In [1]: import numpy as np

In [2]: from numpy import linalg as LA

In [3]: np.set_printoptions(precision=2, suppress=True, linewidth=120, sign=" ")

In [4]: m1 = np.array([[3.0, 2.0, 1.0], [-6.0, 0.0, 3.0], [0.0, 0.0, -2.0]])

In [5]: m1
Out[5]: 
array([[ 3.,  2.,  1.],
       [-6.,  0.,  3.],
       [ 0.,  0., -2.]])

In [6]: P = np.triu(np.array([[4, -1, 2], [-4, -1, -2], [-1, -5, 2]]), 1) + np.eye(3)

In [7]: M2 = P @ m1 @ LA.inv(P)

In [8]: M2
Out[8]: 
array([[ 9., 11., -2.],
       [-6., -6.,  7.],
       [ 0.,  0., -2.]])

In [9]: round(LA.det(M2), 2)
Out[9]: np.float64(-24.0)

In [10]: M2 = LA.inv(m1)

In [11]: print(np.round(LA.det(m1) * LA.det(M2), 2))
1.0

In [12]: LA.det(m1) * M2
Out[12]: 
array([[  0.,   4.,   6.],
       [-12.,  -6., -15.],
       [  0.,   0.,  12.]])

In [13]: np.allclose(M2, m1.T)
Out[13]: False

In [14]: (np.abs(M2) > 1e-9).astype(int)
Out[14]: 
array([[ 0,  1,  1],
       [ 1,  1,  1],
       [ 0,  0,  1]])

In [15]: LA.inv(M2)
Out[15]: 
array([[ 3.,  2.,  1.],
       [-6., -0.,  3.],
       [-0., -0., -2.]])

In [16]: print(round(float(LA.slogdet(m1)[0]), 2))
-1.0

In [17]: round(float(LA.cond(m1)), 2)
Out[17]: 6.92

In [18]: print(m1 @ M2)
[[ 1.  0.  0.]
 [ 0.  1.  0.]
 [ 0.  0.  1.]]

In [19]: t3 = np.stack([m1, 2 * m1, m1[::-1]])

In [20]: np.einsum("bij,cij->bc", t3, t3)
Out[20]: 
array([[  63.,  126.,   41.],
       [ 126.,  252.,   82.],
       [  41.,   82.,   63.]])

In [21]: LA.norm(t3, axis=(1, 2))
Out[21]: array([  7.94,  15.87,   7.94])

In [22]: LA.matrix_rank(t3)
Out[22]: array([ 3,  3,  3])

In [23]: mat = np.array([[6, -6], [0, -3]])

In [24]: f = np.array([2, 1])

In [25]: np.polyval(f, mat[1])
Out[25]: array([ 1, -5])

In [26]: np.array([np.convolve(row, f, "same") for row in mat])
Out[26]: 
array([[12, -6],
       [ 0, -6]])

In [27]: data = np.load("dump.npy")

In [28]: print(data)
[[ 1  0  0  0]
 [ 2  2  0  0]
 [ 3  1  1  0]
 [ 1  0  2  3]]

In [29]: # triangular, det is the product of the diagonal

In [30]: w, evecs = LA.eig(data)

In [31]: w
Out[31]: array([ 3.,  1.,  2.,  1.])

In [32]: f = np.array([2, -2])

In [33]: np.correlate(data[1], data[0], "full")
Out[33]: array([ 0,  0,  0,  2,  2,  0,  0])

In [34]: np.cross(data[1, :3], data[0, :3])
Out[34]: array([ 0,  0, -2])

In [35]: np.array([np.convolve(row, f, "same") for row in data])
Out[35]: 
array([[ 2, -2,  0,  0],
       [ 4,  0, -4,  0],
       [ 6, -4,  0, -2],
       [ 2, -2,  4,  2]])

In [36]: arr = np.load("sample6.npy")

In [37]: print(arr)
[[ 3.  5.  0.]
 [ 5. -2.  5.]
 [ 0.  5.  5.]]

In [38]: # symmetric, so the eigenvalues are real

In [39]: np.all(LA.eigvalsh(arr) > 0)
Out[39]: np.False_

In [40]: [round(float(LA.det(arr[:i, :i])), 2) + 0 for i in range(1, 4)]
Out[40]: [3.0, -31.0, -230.0]

In [41]: np.round(LA.eigvalsh(arr).min(), 2)
Out[41]: np.float64(-6.71)

In [42]: w, evecs = LA.eigh(arr)

In [43]: x0 = np.array([-1, -3, 4])

In [44]: LA.eigvalsh(arr[1:, 1:])
Out[44]: array([-4.6,  7.6])

In [45]: print(evecs * np.abs(w) @ evecs.T)
[[ 5.46  0.23  2.04]
 [ 0.23  7.27  1.04]
 [ 2.04  1.04  6.69]]

In [46]: print(np.abs(arr).sum(axis=1).max(), round(np.abs(w).max(), 2))
12.0 8.83

In [47]: w, evecs = LA.eigh(arr)

In [48]: np.unique(w.round(6) + 0, return_counts=True)[1]
Out[48]: array([ 1,  1,  1])

In [49]: np.abs(evecs[:, -1])
Out[49]: array([ 0.46,  0.54,  0.7 ])

In [50]: LA.eigvalsh(arr + -2 * np.eye(3))
Out[50]: array([-8.71,  1.88,  6.83])

In [51]: w.sum(), np.trace(arr)
Out[51]: (np.float64(6.0), np.float64(6.0))

In [52]: J = np.loadtxt("arr.csv", delimiter=",")

In [53]: J
Out[53]: 
array([[-0.41, -0.84,  0.29],
       [ 0.31, -0.42, -0.85],
       [-0.83,  0.3 , -0.43],
       [ 0.21,  0.15,  0.12]])

In [54]: # columns are unit length and at right angles

In [55]: P = J @ LA.solve(J.T @ J, J.T)

In [56]: LA.matrix_rank(np.eye(4) - P)
Out[56]: np.int64(1)

In [57]: P
Out[57]: 
array([[ 0.96, -0.02, -0.03, -0.18],
       [-0.02,  0.99, -0.02, -0.1 ],
       [-0.03, -0.02,  0.97, -0.18],
       [-0.18, -0.1 , -0.18,  0.08]])

In [58]: round(J[:, 2] @ J[:, 1], 2)
Out[58]: np.float64(0.0)

In [59]: LA.pinv(J)
Out[59]: 
array([[-0.41,  0.31, -0.83,  0.21],
       [-0.84, -0.42,  0.3 ,  0.15],
       [ 0.29, -0.85, -0.43,  0.12]])

In [60]: print(np.round(J.T @ J, 2) + 0)
[[ 1.  0.  0.]
 [ 0.  1.  0.]
 [ 0.  0.  1.]]

In [61]: LA.norm(J, axis=0)
Out[61]: array([ 1.,  1.,  1.])

In [62]: f, r1 = m1[0], m1[2]

In [63]: print(f @ r1)
-2.0

In [64]: p = (f @ r1) / (f @ f) * f

In [65]: print(np.round((r1 - p) @ f, 2))
-0.0

In [66]: print(p)
[-0.43 -0.29 -0.14]
